$ python3 -q
>>> import numpy as np
>>> import numpy.linalg as la
>>> np.set_printoptions(suppress=True, linewidth=140)
>>> def tidy(a):
...     return np.round(a, 3) + 0
... 
>>> A2 = np.array([[2, 0, 0, 2, 0, 1, 1],
...     [1, 1, 2, 1, 0, 0, 1],
...     [2, 0, 2, 1, 1, 2, 2],
...     [2, 0, 1, 0, 0, 1, 0],
...     [2, 1, 0, 2, 1, 2, 2],
...     [0, 2, 0, 2, 1, 2, 2],
...     [2, 0, 1, 2, 2, 2, 1],
...     [0, 1, 0, 2, 0, 0, 0],
...     [1, 1, 2, 2, 2, 1, 0]])
>>> m1 = A2.T @ A2
>>> m1
array([[22,  4, 12, 17, 10, 17, 13],
       [ 4,  8,  4, 11,  5,  7,  7],
       [12,  4, 14, 10,  8,  9,  7],
       [17, 11, 10, 26, 13, 18, 15],
       [10,  5,  8, 13, 11, 12,  8],
       [17,  7,  9, 18, 12, 19, 15],
       [13,  7,  7, 15,  8, 15, 15]])
>>> def softmax(z):
...     e = np.exp(z - z.max(axis=-1, keepdims=True))
...     return e / e.sum(axis=-1, keepdims=True)
... 
>>> tidy(softmax(m1[2] + 2))
array([0.116, 0.   , 0.859, 0.016, 0.002, 0.006, 0.001])
>>> tidy(softmax(m1).sum(axis=1))
array([1., 1., 1., 1., 1., 1., 1.])
>>> tidy(softmax(m1[2]))
array([0.116, 0.   , 0.859, 0.016, 0.002, 0.006, 0.001])
>>> tidy(softmax(10 * m1[2]))
array([0., 0., 1., 0., 0., 0., 0.])
>>> scores = m1 @ m1.T / np.sqrt(7)
>>> tidy(softmax(scores)[2] @ m1)
array([17., 11., 10., 26., 13., 18., 15.])
>>> t3 = np.stack([m1, -2 * m1, m1[::-1]])
>>> t3.shape
(3, 7, 7)
>>> np.einsum("bij,cij->bc", t3, t3)
array([[  7551, -15102,   6850],
       [-15102,  30204, -13700],
       [  6850, -13700,   7551]])
>>> t3.sum(axis=0)
array([[ -9,   3,  -5,  -2,  -2,  -2,   2],
       [ 13,  -1,   5,   7,   7,  12,   8],
       [ -2,   1,  -6,   3,   3,   3,   1],
       [  0,   0,   0,   0,   0,   0,   0],
       [  2,  -1,   6,  -3,  -3,  -3,  -1],
       [-13,   1,  -5,  -7,  -7, -12,  -8],
       [  9,  -3,   5,   2,   2,   2,  -2]])
>>> rng = np.random.default_rng(9930)
>>> lab = rng.permutation(7)
>>> lab
array([2, 6, 5, 3, 4, 1, 0])
>>> A2 = m1[lab][:, lab]
>>> tidy(np.sort(np.abs(la.eigvals(A2))))
array([ 0.259,  1.025,  4.239,  4.468,  7.726, 11.761, 85.522])
>>> A2
array([[14,  7,  9, 10,  8,  4, 12],
       [ 7, 15, 15, 15,  8,  7, 13],
       [ 9, 15, 19, 18, 12,  7, 17],
       [10, 15, 18, 26, 13, 11, 17],
       [ 8,  8, 12, 13, 11,  5, 10],
       [ 4,  7,  7, 11,  5,  8,  4],
       [12, 13, 17, 17, 10,  4, 22]])
>>> np.trace(A2)
np.int64(115)
>>> np.allclose(A2, m1)
False
